% python3 -q
>>> import numpy as np
>>> np.set_printoptions(precision=3, suppress=True, linewidth=160)
>>> m1 = np.loadtxt("run8.csv", delimiter=",")
>>> print(m1)
[[ 0.449 -3.619 -0.77 ]
 [ 0.325 -6.755 -1.02 ]
 [-0.007 -0.698 -0.02 ]
 [-0.235 -8.082 -1.864]
 [-0.426  2.954  0.804]
 [-0.111  0.311  0.157]
 [-0.606 -2.446  0.055]
 [-0.133  3.349  0.52 ]
 [-0.123 -3.284 -0.351]
 [ 0.148 -4.553 -0.822]
 [-0.609  0.79  -0.156]
 [-0.294  2.994  0.682]
 [ 0.255 -1.731 -0.327]
 [ 0.541  2.645  1.139]
 [-0.03   3.944  0.284]
 [-0.465  4.343  1.448]
 [ 0.315  6.194  1.12 ]]
>>> w1 = np.array([[3, -3, 0, -2, 2], [-1, -3, -3, -2, 3], [0, 3, -3, 3, 0]])
>>> coef = np.array([3, -5, 5, -2, -5])
>>> H = np.maximum(m1 @ w1 + coef, 0)
>>> print((H > 0).mean(axis=0))
[0.647 0.353 0.588 0.353 0.412]
>>> print(np.linalg.matrix_rank(H))
5
>>> Z = np.array([[-2, -1, -1], [0, -2, -2], [-1, 2, -2], [0, 1, 1], [-2, 2, 0]])
>>> print(w1 @ Z)
[[-10   5   1]
 [ -1   5  11]
 [  3  -9   3]]
>>> print((H @ Z).round(6).argmax(axis=1))
[1 1 1 1 1 1 1 1 1 1 1 1 1 1 1 1 1]
>>> out = np.array([[-2, 2, 2], [-2, 1, -1], [2, 1, 2]])
>>> print(np.linalg.matrix_rank(m1 @ out))
3
>>> print(np.vstack([m1, out.T]).shape)
(20, 3)
>>> arr = np.loadtxt("dump.csv", delimiter=",")
>>> print(arr)
[[-4.519 -1.057 -1.775  0.42  -0.367]
 [-4.603  0.362  0.748 -0.843 -1.552]
 [ 3.117 -1.415 -2.585  1.603  2.008]
 [ 4.506  1.07   1.799 -0.432  0.353]
 [ 3.734 -1.104 -2.046  1.399  1.922]
 [ 4.818  0.082  0.037  0.475  1.247]
 [-3.634 -1.634 -2.82   1.029  0.346]
 [ 2.366 -1.69  -3.056  1.76   2.028]
 [ 1.334  2.117  3.731 -1.717 -1.369]
 [ 4.543 -0.441 -0.887  0.906  1.6  ]
 [-4.753 -0.723 -1.176  0.098 -0.705]
 [ 1.848 -1.833 -3.298  1.827  2.003]
 [ 2.776  1.911  3.333 -1.371 -0.807]
 [ 0.491  2.133  3.778 -1.827 -1.611]
 [-3.923 -1.495 -2.567  0.874  0.154]
 [ 1.261 -1.957 -3.506  1.871  1.946]
 [-4.698  0.215  0.488 -0.723 -1.457]
 [ 0.414 -2.078 -3.7    1.881  1.813]
 [-2.831  1.531  2.784 -1.673 -2.024]
 [-1.21   1.967  3.521 -1.873 -1.939]
 [ 0.448  2.132  3.778 -1.831 -1.622]
 [-4.829 -0.494 -0.769 -0.112 -0.912]
 [-4.46   0.538  1.057 -0.981 -1.656]
 [-3.159  1.397  2.553 -1.592 -2.004]
 [ 3.099  1.825  3.172 -1.259 -0.648]
 [-3.759 -1.577 -2.717  0.965  0.265]
 [-3.223  1.368  2.504 -1.574 -1.998]
 [ 4.656 -0.284 -0.611  0.78   1.502]]
>>> Uu, sig, Vh = np.linalg.svd(arr)
>>> print(np.argmax(sig[:-1] / (sig[1:] + 1e-6)) + 1)
2
>>> print(sig.round(3) + 0)
[19.787 17.564  0.     0.     0.   ]
>>> out = Uu[:, :2] @ np.diag(sig[:2]) @ Vh[:2]
>>> print(np.round(np.abs(arr - out).max(), 3))
0.0
>>> print(np.linalg.matrix_rank(arr, rtol=0.05))
2
>>> print(out)
[[-4.519 -1.057 -1.775  0.42  -0.367]
 [-4.603  0.362  0.748 -0.843 -1.552]
 [ 3.117 -1.415 -2.585  1.603  2.008]
 [ 4.506  1.07   1.799 -0.432  0.353]
 [ 3.734 -1.104 -2.046  1.399  1.922]
 [ 4.818  0.082  0.037  0.475  1.247]
 [-3.634 -1.634 -2.82   1.029  0.346]
 [ 2.366 -1.69  -3.056  1.76   2.028]
 [ 1.334  2.117  3.731 -1.717 -1.369]
 [ 4.543 -0.441 -0.887  0.906  1.6  ]
 [-4.753 -0.723 -1.176  0.098 -0.705]
 [ 1.848 -1.833 -3.298  1.827  2.003]
 [ 2.776  1.911  3.333 -1.371 -0.807]
 [ 0.491  2.133  3.778 -1.827 -1.611]
 [-3.923 -1.495 -2.567  0.874  0.154]
 [ 1.261 -1.957 -3.506  1.871  1.946]
 [-4.698  0.215  0.488 -0.723 -1.457]
 [ 0.414 -2.078 -3.7    1.881  1.813]
 [-2.831  1.531  2.784 -1.673 -2.024]
 [-1.21   1.967  3.521 -1.873 -1.939]
 [ 0.448  2.132  3.778 -1.831 -1.622]
 [-4.829 -0.494 -0.769 -0.112 -0.912]
 [-4.46   0.538  1.057 -0.981 -1.656]
 [-3.159  1.397  2.553 -1.592 -2.004]
 [ 3.099  1.825  3.172 -1.259 -0.648]
 [-3.759 -1.577 -2.717  0.965  0.265]
 [-3.223  1.368  2.504 -1.574 -1.998]
 [ 4.656 -0.284 -0.611  0.78   1.502]]
>>> print(np.round(np.trace(np.linalg.pinv(arr) @ arr), 3))
2.0
>>> print(np.linalg.lstsq(arr[:-1].T, arr[-1])[2])
2
>>> print(np.unique(arr.round(6), axis=0).shape)
(28, 5)
>>> print(np.abs(np.diag(np.linalg.qr(arr)[1])) > 1e-9)
[ True  True False False False]
>>> print(arr @ np.linalg.pinv(arr) @ arr)
[[-4.519 -1.057 -1.775  0.42  -0.367]
 [-4.603  0.362  0.748 -0.843 -1.552]
 [ 3.117 -1.415 -2.585  1.603  2.008]
 [ 4.506  1.07   1.799 -0.432  0.353]
 [ 3.734 -1.104 -2.046  1.399  1.922]
 [ 4.818  0.082  0.037  0.475  1.247]
 [-3.634 -1.634 -2.82   1.029  0.346]
 [ 2.366 -1.69  -3.056  1.76   2.028]
 [ 1.334  2.117  3.731 -1.717 -1.369]
 [ 4.543 -0.441 -0.887  0.906  1.6  ]
 [-4.753 -0.723 -1.176  0.098 -0.705]
 [ 1.848 -1.833 -3.298  1.827  2.003]
 [ 2.776  1.911  3.333 -1.371 -0.807]
 [ 0.491  2.133  3.778 -1.827 -1.611]
 [-3.923 -1.495 -2.567  0.874  0.154]
 [ 1.261 -1.957 -3.506  1.871  1.946]
 [-4.698  0.215  0.488 -0.723 -1.457]
 [ 0.414 -2.078 -3.7    1.881  1.813]
 [-2.831  1.531  2.784 -1.673 -2.024]
 [-1.21   1.967  3.521 -1.873 -1.939]
 [ 0.448  2.132  3.778 -1.831 -1.622]
 [-4.829 -0.494 -0.769 -0.112 -0.912]
 [-4.46   0.538  1.057 -0.981 -1.656]
 [-3.159  1.397  2.553 -1.592 -2.004]
 [ 3.099  1.825  3.172 -1.259 -0.648]
 [-3.759 -1.577 -2.717  0.965  0.265]
 [-3.223  1.368  2.504 -1.574 -1.998]
 [ 4.656 -0.284 -0.611  0.78   1.502]]
